% ipython --no-banner

In [1]: import numpy as np

In [2]: np.set_printoptions(precision=4, suppress=True, linewidth=140)

In [3]: def rd(a):
   ...:     return np.round(a, 4) + 0
   ...: 

In [4]: data = np.array([[2, -3, 0, 0], [2, -2, 0, 0], [0, 0, 2, -3], [0, 0, 2, -2]])

In [5]: # 2 groups of indices that never mix

In [6]: f = np.array([2, 3, 0, 3])

In [7]: out = data + np.outer(f, np.eye(4)[2])

In [8]: rd(np.linalg.det(out) / np.linalg.det(data)), rd(1 + np.linalg.solve(data, f)[2])
Out[8]: (np.float64(5.5), np.float64(5.5))

In [9]: np.linalg.matrix_rank(np.linalg.inv(out) - np.linalg.inv(data), tol=1e-8)
Out[9]: np.int64(1)

In [10]: np.linalg.matrix_rank(out - data)
Out[10]: np.int64(1)

In [11]: out
Out[11]: 
array([[ 2., -3.,  2.,  0.],
       [ 2., -2.,  3.,  0.],
       [ 0.,  0.,  2., -3.],
       [ 0.,  0.,  5., -2.]])

In [12]: q, evecs = np.linalg.qr(out[:, :1])[0], np.linalg.qr(out[:, 1:])[0]

In [13]: sv = np.linalg.svd(q.T @ evecs, compute_uv=False)

In [14]: rd(np.linalg.norm(q @ q.T - evecs @ evecs.T, 2))
Out[14]: np.float64(1.0)

In [15]: rd(sv)
Out[15]: array([0.9839])

In [16]: P = np.triu(np.array([[1, 2, 0, -3], [1, -1, 2, -3], [3, 3, -2, 3], [-2, 0, 2, 1]]), 1) + np.eye(4)

In [17]: out = P @ data @ np.linalg.inv(P)

In [18]: rd(np.poly(out))
Out[18]: array([1., 0., 4., 0., 4.])

In [19]: np.trace(out), np.trace(data)
Out[19]: (np.float64(0.0), np.int64(0))

In [20]: out
Out[20]: 
array([[   6.,  -19.,   32., -129.],
       [   2.,   -6.,   10.,  -42.],
       [   0.,    0.,    8.,  -33.],
       [   0.,    0.,    2.,   -8.]])

In [21]: rd(np.linalg.det(out))
Out[21]: np.float64(4.0)

In [22]: P @ data - data @ P
Out[22]: 
array([[  4.,  -8.,   0.,   3.],
       [  0.,  -4.,   2.,   0.],
       [  0.,   0.,   6., -12.],
       [  0.,   0.,   0.,  -6.]])

In [23]: rd(np.linalg.det(data))
Out[23]: np.float64(4.0)

In [24]: rd(np.sort(np.abs(np.linalg.eigvals(data))))
Out[24]: array([1.4142, 1.4142, 1.4142, 1.4142])

In [25]: np.linalg.determinant(data)
AttributeError: module 'numpy.linalg' has no attribute 'determinant'


In [26]: np.linalg.matrix_power(data, 4)
Out[26]: 
array([[4, 0, 0, 0],
       [0, 4, 0, 0],
       [0, 0, 4, 0],
       [0, 0, 0, 4]])

In [27]: left, sv, VT = np.linalg.svd(data)

In [28]: rd(sv)
Out[28]: array([4.5616, 4.5616, 0.4384, 0.4384])

In [29]: np.argmax(sv[:-1] / (sv[1:] + 1e-6)) + 1
Out[29]: np.int64(2)

In [30]: out = left[:, :2] @ np.diag(sv[:2]) @ VT[:2]

In [31]: np.linalg.matrix_rank(data, rtol=0.05)
Out[31]: np.int64(4)

In [32]: E = np.load("dump.npy")

In [33]: E
Out[33]: 
array([[ -5,   5,   5,  -1],
       [  1,  -4,  12,  -7],
       [ -8, -10,   8,  -1],
       [ -5, -11,   0,   4],
       [  1, -13,  -2,  10],
       [  1, -20,  -6,  10],
       [  0, -27,   3,  13],
       [ -6, -28,  -2,  13],
       [-11, -24,   6,  14],
       [-16, -25,  11,  10],
       [-10, -23,   7,  12],
       [ -1, -15,  12,  20],
       [ -2, -22,  15,  26],
       [-11, -31,  15,  34],
       [ -9, -30,  15,  30],
       [-12, -39,   6,  25],
       [-11, -34,   4,  23],
       [-17, -30,   1,  25],
       [-20, -37,   6,  29],
       [-25, -30,  -2,  33],
       [-18, -25, -10,  40],
       [-15, -21,  -7,  47],
       [-20, -27,   2,  39],
       [-21, -35,  10,  48],
       [-28, -32,   6,  41],
       [-34, -26,   8,  32],
       [-41, -18,  15,  39],
       [-36, -17,  14,  45]])

In [34]: cen = E - E.mean(axis=1)
ValueError: operands could not be broadcast together with shapes (28,4) (28,) 


In [35]: cen = E - E.mean(axis=0)

In [36]: left, sv, VT = np.linalg.svd(cen, full_matrices=False)

In [37]: rd(sv ** 2 / (sv ** 2).sum())
Out[37]: array([0.6885, 0.1531, 0.0926, 0.0657])

In [38]: rd(VT[0] * np.sign(VT[0, np.abs(VT[0]).argmax()]))
Out[38]: array([-0.4968, -0.3546,  0.0283,  0.7916])

In [39]: np.linalg.matrix_rank(cen)
Out[39]: np.int64(4)

In [40]: np.abs(left[:, 0]).argmax()
Out[40]: np.int64(1)

In [41]: x = np.array([6, -2, -7, 4])

In [42]: y = E @ x

In [43]: rd(np.linalg.lstsq(E, y)[0])
Out[43]: array([ 6., -2., -7.,  4.])

In [44]: rng = np.random.default_rng(147281)

In [45]: y = y + 0.3 * rng.normal(size=28)

In [46]: rd(y)
Out[46]: 
array([ -79.4342,  -97.9096,  -87.6073,    8.3774,   85.489 ,  128.1738,   85.1307,   86.1139,   -3.3012,  -83.1502,  -14.8923,   19.7786,
         30.8411,   26.7804,   20.9916,   63.9036,   65.8064,   51.3414,   27.6639,   56.146 ,  172.104 ,  189.0777,   75.8301,   65.7663,
         17.7592,  -80.4756, -158.8246, -100.0265])

In [47]: b, *_ = np.linalg.lstsq(E, y)

In [48]: rd(E.T @ (y - E @ b))
Out[48]: array([0., 0., 0., 0.])

In [49]: [round(float(np.linalg.norm(np.linalg.solve(E.T @ E + lam * np.eye(4), E.T @ y))), 2) for lam in (0, 1, 10, 100)]
Out[49]: [10.25, 10.24, 10.19, 9.68]

In [50]: rd(b)
Out[50]: array([ 5.9943, -2.0051, -7.0077,  3.9922])

In [51]: Z = E[[26, 1]].astype(float)

In [52]: for _ in range(3):
    ...:     idx = np.linalg.norm(E[:, None] - Z, axis=-1).argmin(axis=1)
    ...:     Z = np.array([E[idx == j].mean(axis=0) for j in range(2)])
    ...: 

In [53]: idx
Out[53]: array([1, 1, 1, 1, 1, 1, 1, 1, 1, 1, 1, 1, 1, 0, 0, 0, 0, 0, 0, 0, 0, 0, 0, 0, 0, 0, 0, 0])

In [54]: np.abs(Z[1] - Z[0]).argmax()
Out[54]: np.int64(3)

In [55]: rd(Z[1] - Z[0])
Out[55]: array([ 16.5077,  12.1077,  -0.2256, -25.8718])

In [56]: rd(Z)
Out[56]: 
array([[-21.2   , -28.8   ,   5.5333,  35.3333],
       [ -4.6923, -16.6923,   5.3077,   9.4615]])

In [57]: P = E @ np.linalg.solve(E.T @ E, E.T)

In [58]: rd(np.linalg.eigvalsh(P))
Out[58]: array([0., 0., 0., 0., 0., 0., 0., 0., 0., 0., 0., 0., 0., 0., 0., 0., 0., 0., 0., 0., 0., 0., 0., 0., 1., 1., 1., 1.])

In [59]: rd(P @ E[:, 2])
Out[59]: 
array([  5.,  12.,   8.,   0.,  -2.,  -6.,   3.,  -2.,   6.,  11.,   7.,  12.,  15.,  15.,  15.,   6.,   4.,   1.,   6.,  -2., -10.,  -7.,
         2.,  10.,   6.,   8.,  15.,  14.])

In [60]: G = np.cov(E, rowvar=False)

In [61]: G.shape
Out[61]: (4, 4)

In [62]: rd(np.corrcoef(E.T))
Out[62]: 
array([[ 1.    ,  0.3266, -0.1799, -0.7083],
       [ 0.3266,  1.    ,  0.0305, -0.5884],
       [-0.1799,  0.0305,  1.    ,  0.0269],
       [-0.7083, -0.5884,  0.0269,  1.    ]])

In [63]: np.argwhere(np.triu(np.abs(np.corrcoef(E.T)) > 0.8, 1))
Out[63]: array([], shape=(0, 2), dtype=int64)

In [64]: mat = np.loadtxt("arr.csv", delimiter=",")

In [65]: rd(mat)
Out[65]: 
array([[ 3.2695, -1.3471,  0.5609],
       [-1.3471,  0.5608, -0.122 ],
       [ 0.5609, -0.122 ,  2.1697]])

In [66]: # rank 2

In [67]: left, sv, VT = np.linalg.svd(mat)

In [68]: rd(sv)
Out[68]: array([4., 2., 0.])

In [69]: out = left[:, :2] @ np.diag(sv[:2]) @ VT[:2]

In [70]: rd(np.linalg.norm(mat - out) / np.linalg.norm(mat))
Out[70]: np.float64(0.0)

In [71]: np.linalg.matrix_rank(out)
Out[71]: np.int64(2)

In [72]: rd(np.linalg.norm(mat - out, 2)), rd(sv[2])
Out[72]: (np.float64(0.0), np.float64(0.0))
